>>> import numpy as np
>>> import numpy.linalg as la
>>> np.set_printoptions(suppress=True, linewidth=160)
>>> def rnd(a):
...     return np.round(a, 2) + 0
... 
>>> E = np.load("test17.npy")
>>> E
array([[ 0, -2,  0, -1],
       [ 0,  0,  0,  0],
       [ 0,  0,  0,  0],
       [ 0,  0, -2,  0]])
>>> U, s, vt = la.svd(E)
>>> vecs = vt[:(s > 1e-8).sum()]
>>> rng = np.random.default_rng(972)
>>> x = E[0] + 2 * E[1] + rng.integers(2) * np.eye(4)[2]
>>> x
array([ 0., -2.,  0., -1.])
>>> np.allclose(vecs.T @ vecs @ x, x)
True
>>> rnd(la.norm(x - vecs.T @ vecs @ x))
np.float64(0.0)
>>> la.matrix_rank(np.vstack([E, x]))
np.int64(2)
>>> rnd(vecs.T @ vecs)
array([[0. , 0. , 0. , 0. ],
       [0. , 0.8, 0. , 0.4],
       [0. , 0. , 1. , 0. ],
       [0. , 0.4, 0. , 0.2]])
>>> U, s, vt = la.svd(E)
>>> rnd(s)
array([2.24, 2.  , 0.  , 0.  ])
>>> M2 = U[:, :2] @ np.diag(s[:2]) @ vt[:2]
>>> la.matrix_rank(E, rtol=0.05)
np.int64(2)
>>> la.matrix_rank(M2)
np.int64(2)
>>> rnd(la.norm(E - M2) / la.norm(E))
np.float64(0.0)
>>> M2 = np.array([[5, 9], [7, 9], [9, 4], [8, 1]])
>>> np.einsum("ik,kj->ij", E, M2)
array([[-22, -19],
       [  0,   0],
       [  0,   0],
       [-18,  -8]])
>>> la.matrix_rank(E @ M2)
np.int64(2)
>>> G = E.T @ E
>>> G
array([[0, 0, 0, 0],
       [0, 4, 0, 2],
       [0, 0, 4, 0],
       [0, 2, 0, 1]])
>>> np.trace(G), (E ** 2).sum()
(np.int64(9), np.int64(9))
>>> rnd(la.svd(E, compute_uv=False) ** 2)
array([5., 4., 0., 0.])
>>> la.matrix_rank(G)
np.int64(2)
>>> (E @ E.T).shape
(4, 4)
>>> X = np.array([[2, 0, 0], [0, 2, 0], [0, 0, -2]])
>>> x = np.array([-3, -5, -1])
>>> rhs = X @ x
>>> b, lr = np.zeros(3), 1 / la.norm(X, 2) ** 2
>>> for i in range(4):
...     b -= lr * X.T @ (X @ b - rhs)
...     if i % 1 == 0: print(i, round(la.norm(X @ b - rhs), 2))
... 
0 0.0
1 0.0
2 0.0
3 0.0
>>> b
array([-3., -5., -1.])
>>> la.matrix_power(X - np.diag(np.diag(X)), 3)
array([[0, 0, 0],
       [0, 0, 0],
       [0, 0, 0]])
>>> r0 = np.array([-9, -1])
>>> np.array([np.convolve(row, r0, "same") for row in X])
array([[-18,  -2,   0],
       [  0, -18,  -2],
       [  0,   0,  18]])
>>> np.polyval(r0, X[1])
array([ -1, -19,  -1])
>>> np.convolve(X[1], r0)
array([  0, -18,  -2,   0])
>>> np.correlate(X[1], X[2], "full")
array([ 0, -4,  0,  0,  0])
>>> la.determinant(E)
Traceback (most recent call last):
  File "<python-input-42>", line 1, in <module>
    la.determinant(E)
    ^^^^^^^^^^^^^^
AttributeError: module 'numpy.linalg' has no attribute 'determinant'
>>> (E - E.T) / 2
array([[ 0. , -1. ,  0. , -0.5],
       [ 1. ,  0. ,  0. ,  0. ],
       [ 0. ,  0. ,  0. ,  1. ],
       [ 0.5,  0. , -1. ,  0. ]])
>>> E @ E
array([[0, 0, 2, 0],
       [0, 0, 0, 0],
       [0, 0, 0, 0],
       [0, 0, 0, 0]])
>>> np.trace(E)
np.int64(0)
>>> assert E == E.T
Traceback (most recent call last):
  File "<python-input-46>", line 1, in <module>
    assert E == E.T
           ^^^^^^^^
ValueError: The truth value of an array with more than one element is ambiguous. Use a.any() or a.all()
>>> E.inv()
Traceback (most recent call last):
  File "<python-input-47>", line 1, in <module>
    E.inv()
    ^^^^^
AttributeError: 'numpy.ndarray' object has no attribute 'inv'
>>> rnd(la.det(E))
np.float64(0.0)
>>> rnd(np.sort(np.abs(la.eigvals(E))))
array([0., 0., 0., 0.])
>>> np.all(la.eigvalsh(X) > 0)
np.False_
>>> data = np.array([[2.01, 4.04, 0.01],
...     [2.0, 3.99, 0.0],
...     [2.01, 4.02, -0.02],
...     [1.98, 4.01, -0.01],
...     [4.98, 2.02, 8.98],
...     [4.96, 2.02, 9.05],
...     [4.96, 1.99, 9.0],
...     [5.0, 1.99, 8.99],
...     [-4.96, -5.04, -6.01],
...     [-5.03, -5.01, -5.97],
...     [-4.96, -4.95, -6.01],
...     [-5.04, -5.0, -5.98]])
>>> np.argsort(-la.norm(data, axis=0).round(6), kind="stable")[:3]
array([2, 0, 1])
>>> rnd(np.abs(la.svd(data)[2][-1]))
array([0.84, 0.41, 0.37])
>>> [round(float(x), 2) for x in la.svd(data, compute_uv=False)[:3]]
[27.85, 9.37, 0.18]
>>> round(np.log10(la.cond(data)))
2
>>> la.matrix_rank(data, rtol=0.1)
np.int64(2)
>>> M = np.load("run17.npy")
>>> M
array([[ 1,  0,  0],
       [ 0,  0, -1],
       [ 0, -2, -1]])
>>> labels = rng.permutation(3)
>>> labels
array([1, 2, 0])
>>> M2 = M[labels][:, labels]
>>> rnd(np.sort(np.abs(la.eigvals(M2))))
array([1., 1., 2.])
>>> np.diag(M2)
array([ 0, -1,  1])
>>> M2
array([[ 0, -1,  0],
       [-2, -1,  0],
       [ 0,  0,  1]])
>>> q, R = la.qr(M)
>>> q
array([[ 1.,  0.,  0.],
       [-0.,  0.,  1.],
       [-0.,  1.,  0.]])
>>> q.shape, R.shape
((3, 3), (3, 3))
>>> abs(R[0, 0]), rnd(la.norm(M[:, 0]))
(np.float64(1.0), np.float64(1.0))
>>> x = np.array([2, 2, 2])
>>> rhs = M @ x
>>> rhs
array([ 2, -2, -6])
>>> rnd(la.solve(M.T, M[0]))
array([1., 0., 0.])
>>> rnd(la.solve(M, rhs + M[:, 1]))
array([2., 3., 2.])
>>> rnd(la.solve(M, M[:, 2]))
array([0., 0., 1.])
>>> rnd(la.solve(M, 4 * rhs))
array([8., 8., 8.])
>>> rnd(la.norm(M, 2))
np.float64(2.29)
>>> rnd(la.norm(M[1], 1)), rnd(la.norm(M[1], np.inf))
(np.float64(1.0), np.float64(1.0))
>>> rnd(la.norm(M, 1)), rnd(la.norm(M, np.inf))
(np.float64(2.0), np.float64(3.0))
>>> rnd(la.norm(M) ** 2 / la.norm(M, 2) ** 2)
np.float64(1.34)
>>> J = np.load("a.npy")
>>> rnd(J)
array([[ 2.96,  0.36, -0.32],
       [ 0.58,  2.37,  1.75],
       [-0.67,  2.23,  1.9 ],
       [ 2.73,  1.19,  0.38],
       [ 0.56, -2.26, -1.9 ],
       [ 2.96,  0.2 , -0.45],
       [ 2.31, -1.25, -1.46],
       [ 1.76,  2.07,  1.27],
       [-2.78,  0.54,  0.99],
       [ 2.95,  0.5 , -0.21],
       [ 0.19,  2.37,  1.83],
       [ 0.55, -2.26, -1.9 ],
       [ 0.54, -2.26, -1.9 ],
       [ 1.44,  2.2 ,  1.44],
       [ 2.8 ,  1.04,  0.25],
       [ 1.21,  2.27,  1.54],
       [-2.45,  1.08,  1.36],
       [ 1.92, -1.6 , -1.66]])
>>> Xs = J - J.mean(axis=0)
>>> U, s, vt = la.svd(Xs, full_matrices=False)
>>> rnd(Xs.mean(axis=0))
array([0., 0., 0.])
>>> rnd((s ** 2).sum() ** 2 / (s ** 4).sum())
np.float64(1.85)
>>> np.searchsorted(np.cumsum(s ** 2) / (s ** 2).sum(), 0.9) + 1
np.int64(2)
>>> np.abs(U[:, 0]).argmax()
np.int64(4)
>>> rnd(s ** 2 / (s ** 2).sum())
array([0.64, 0.36, 0.  ])
>>> (np.sign(U[:, 0]) == np.sign(U[0, 0])).astype(int)
array([1, 0, 0, 0, 1, 1, 1, 0, 0, 1, 0, 1, 1, 0, 1, 0, 0, 1])
>>> rnd(vt[0] * np.sign(vt[0, np.abs(vt[0]).argmax()]))
array([-0.32,  0.71,  0.63])
>>> la.matrix_rank(Xs)
np.int64(2)
>>> dist = la.norm(J[:, None] - J[None], axis=-1)
>>> dist[15].round(6).argsort(kind="stable")[:4]
array([15, 13,  7,  1])
>>> np.flatnonzero(dist[15] < dist.mean() / 2)
array([ 1,  7, 10, 13, 15])
>>> la.matrix_rank(dist ** 2)
np.int64(3)
>>> dist.mean(axis=1).argmax()
np.int64(8)
>>> dist.shape
(18, 18)
>>> (dist + 1e9 * np.eye(18)).round(6).argmin(axis=1)
array([ 9, 10, 10, 14, 11,  0, 17, 13, 16,  0,  1,  4, 11, 15,  3, 13,  8,  6])
>>> U, s, vt = la.svd(J)
>>> rnd(s)
array([9.38, 8.61, 0.  ])
>>> M2 = U[:, :2] @ np.diag(s[:2]) @ vt[:2]
>>> rnd(M2)
array([[ 2.96,  0.36, -0.32],
       [ 0.58,  2.37,  1.75],
       [-0.67,  2.23,  1.9 ],
       [ 2.73,  1.19,  0.38],
       [ 0.56, -2.26, -1.9 ],
       [ 2.96,  0.2 , -0.45],
       [ 2.31, -1.25, -1.46],
       [ 1.76,  2.07,  1.27],
       [-2.78,  0.54,  0.99],
       [ 2.95,  0.5 , -0.21],
       [ 0.19,  2.37,  1.83],
       [ 0.55, -2.26, -1.9 ],
       [ 0.54, -2.26, -1.9 ],
       [ 1.44,  2.2 ,  1.44],
       [ 2.8 ,  1.04,  0.25],
       [ 1.21,  2.27,  1.54],
       [-2.45,  1.08,  1.36],
       [ 1.92, -1.6 , -1.66]])
>>> rnd(la.norm(J - M2) / la.norm(J))
np.float64(0.0)
>>> U, s, vt = la.svd(J)
>>> vecs = vt[:(s > 1e-8).sum()]
>>> x = J[8] + -3 * J[10] + rng.integers(2) * np.eye(3)[2]
>>> rnd(x)
array([-3.34, -6.57, -3.5 ])
>>> rnd(np.diag(vecs.T @ vecs))
array([0.97, 0.63, 0.4 ])
>>> arr = np.load("layer17.npy")
>>> arr
array([[ 1,  0],
       [-4,  1]])
>>> rnd(la.det(2 * arr)), rnd(la.det(arr))
(np.float64(4.0), np.float64(1.0))
>>> rnd(la.det(arr.T))
np.float64(1.0)
>>> np.einsum("ii->", arr)
np.int64(2)
>>> U, s, vt = la.svd(arr)
>>> np.argmax(s[:-1] / (s[1:] + 1e-6)) + 1
np.int64(1)
>>> rnd(s)
array([4.24, 0.24])
>>> M2 = U[:, :1] @ np.diag(s[:1]) @ vt[:1]
>>> la.matrix_rank(arr, rtol=0.05)
np.int64(2)
>>> rnd(la.norm(arr - M2) / la.norm(arr))
np.float64(0.06)
>>> q, R = la.qr(arr)
>>> q.shape, R.shape
((2, 2), (2, 2))
>>> rnd(q.T @ q)
array([[1., 0.],
       [0., 1.]])
>>> rnd(abs(R[0, 0])), rnd(la.norm(arr[:, 0]))
(np.float64(4.12), np.float64(4.12))
>>> rnd(np.trace(q @ q.T))
np.float64(2.0)
>>> np.allclose(R.T @ R, arr.T @ arr)
True
>>> feats = np.loadtxt("case11.csv", delimiter=",")
>>> feats
array([[  8.,  -8.,  -1.,  -3.],
       [  4.,  -4.,   2.,  -4.],
       [ 12., -12.,   1.,  -7.]])
>>> rk = la.matrix_rank(feats)
>>> rk
np.int64(2)
>>> N = la.svd(feats)[2][rk:].T
>>> [int(la.matrix_rank(feats[:i])) for i in range(1, len(feats) + 1)]
[1, 2, 2]
>>> rnd(N @ N.T)
array([[ 0.53,  0.47,  0.12,  0.12],
       [ 0.47,  0.53, -0.12, -0.12],
       [ 0.12, -0.12,  0.47,  0.47],
       [ 0.12, -0.12,  0.47,  0.47]])
>>> rnd(feats @ N)
array([[0., 0.],
       [0., 0.],
       [0., 0.]])
>>> [int(la.matrix_rank(np.delete(feats, i, axis=0))) for i in range(3)]
[2, 2, 2]
>>> U, s, vt = la.svd(feats)
>>> np.argmax(s[:-1] / (s[1:] + 1e-6)) + 1
np.int64(2)
>>> M2 = U[:, :2] @ np.diag(s[:2]) @ vt[:2]
>>> la.matrix_rank(M2)
np.int64(2)
>>> la.matrix_rank(feats, rtol=0.05)
np.int64(2)
>>> rnd(la.norm(feats - M2) / la.norm(feats))
np.float64(0.0)
>>> W0 = np.maximum(np.array([[-5],
...     [0],
...     [-2],
...     [0],
...     [3],
...     [-2],
...     [0],
...     [-4],
...     [3],
...     [-3],
...     [-2],
...     [-4],
...     [4],
...     [-1],
...     [5],
...     [-4],
...     [-1],
...     [2],
...     [-5],
...     [4],
...     [-3],
...     [1]]) @ np.array([[-2, 0, 2]]) + np.array([2, 1, 2]), 0)
>>> W0
array([[12,  1,  0],
       [ 2,  1,  2],
       [ 6,  1,  0],
       [ 2,  1,  2],
       [ 0,  1,  8],
       [ 6,  1,  0],
       [ 2,  1,  2],
       [10,  1,  0],
       [ 0,  1,  8],
       [ 8,  1,  0],
       [ 6,  1,  0],
       [10,  1,  0],
       [ 0,  1, 10],
       [ 4,  1,  0],
       [ 0,  1, 12],
       [10,  1,  0],
       [ 4,  1,  0],
       [ 0,  1,  6],
       [12,  1,  0],
       [ 0,  1, 10],
       [ 8,  1,  0],
       [ 0,  1,  4]])
>>> M2 = np.c_[W0[:, :1] @ np.array([[2]]), np.array([0, 0, 1, 0, 2, 1, 2, 0, 0, 0, 2, 2, 0, 2, 0, 0, 2, 2, 0, 2, 1, 0])]
>>> M2
array([[24,  0],
       [ 4,  0],
       [12,  1],
       [ 4,  0],
       [ 0,  2],
       [12,  1],
       [ 4,  2],
       [20,  0],
       [ 0,  0],
       [16,  0],
       [12,  2],
       [20,  2],
       [ 0,  0],
       [ 8,  2],
       [ 0,  0],
       [20,  0],
       [ 8,  2],
       [ 0,  2],
       [24,  0],
       [ 0,  2],
       [16,  1],
       [ 0,  0]])
>>> rnd(la.norm(M2 - W0 @ la.lstsq(W0, M2)[0], axis=0))
array([0.  , 4.05])
>>> la.matrix_rank(np.c_[W0, M2])
np.int64(4)
>>> rnd(la.lstsq(W0, M2[:, 0])[0])
array([2., 0., 0.])
>>> rnd(la.norm(la.qr(W0)[0].T @ M2, axis=0) ** 2 / ((M2 ** 2).sum(axis=0) + 1e-12))
array([1.  , 0.53])
>>> x = np.array([-2, 2, -1])
>>> W0 * x
array([[-24,   2,   0],
       [ -4,   2,  -2],
       [-12,   2,   0],
       [ -4,   2,  -2],
       [  0,   2,  -8],
       [-12,   2,   0],
       [ -4,   2,  -2],
       [-20,   2,   0],
       [  0,   2,  -8],
       [-16,   2,   0],
       [-12,   2,   0],
       [-20,   2,   0],
       [  0,   2, -10],
       [ -8,   2,   0],
       [  0,   2, -12],
       [-20,   2,   0],
       [ -8,   2,   0],
       [  0,   2,  -6],
       [-24,   2,   0],
       [  0,   2, -10],
       [-16,   2,   0],
       [  0,   2,  -4]])
>>> x = np.array([2, 3, 0])
>>> rhs = W0 @ x
>>> rnd(la.pinv(W0) @ W0)
array([[1., 0., 0.],
       [0., 1., 0.],
       [0., 0., 1.]])
>>> try:
...     la.solve(W0, rhs)
... except la.LinAlgError as e:
...     print(e)
... 
Last 2 dimensions of the array must be square
>>> rhs = rhs + 0.02 * rng.normal(size=22)
>>> rnd(rhs)
array([26.96,  7.01, 14.99,  7.  ,  3.02, 15.02,  7.  , 22.99,  3.01, 19.04, 15.01, 22.99,  2.99, 10.98,  2.99, 23.  , 10.98,  2.99, 27.01,  2.98, 18.98,
        2.98])
>>> b, *_ = la.lstsq(W0, rhs)
>>> [round(float(la.norm(la.solve(W0.T @ W0 + lam * np.eye(3), W0.T @ rhs))), 2) for lam in (0, 1, 10, 100)]
[3.61, 3.07, 2.4, 2.11]
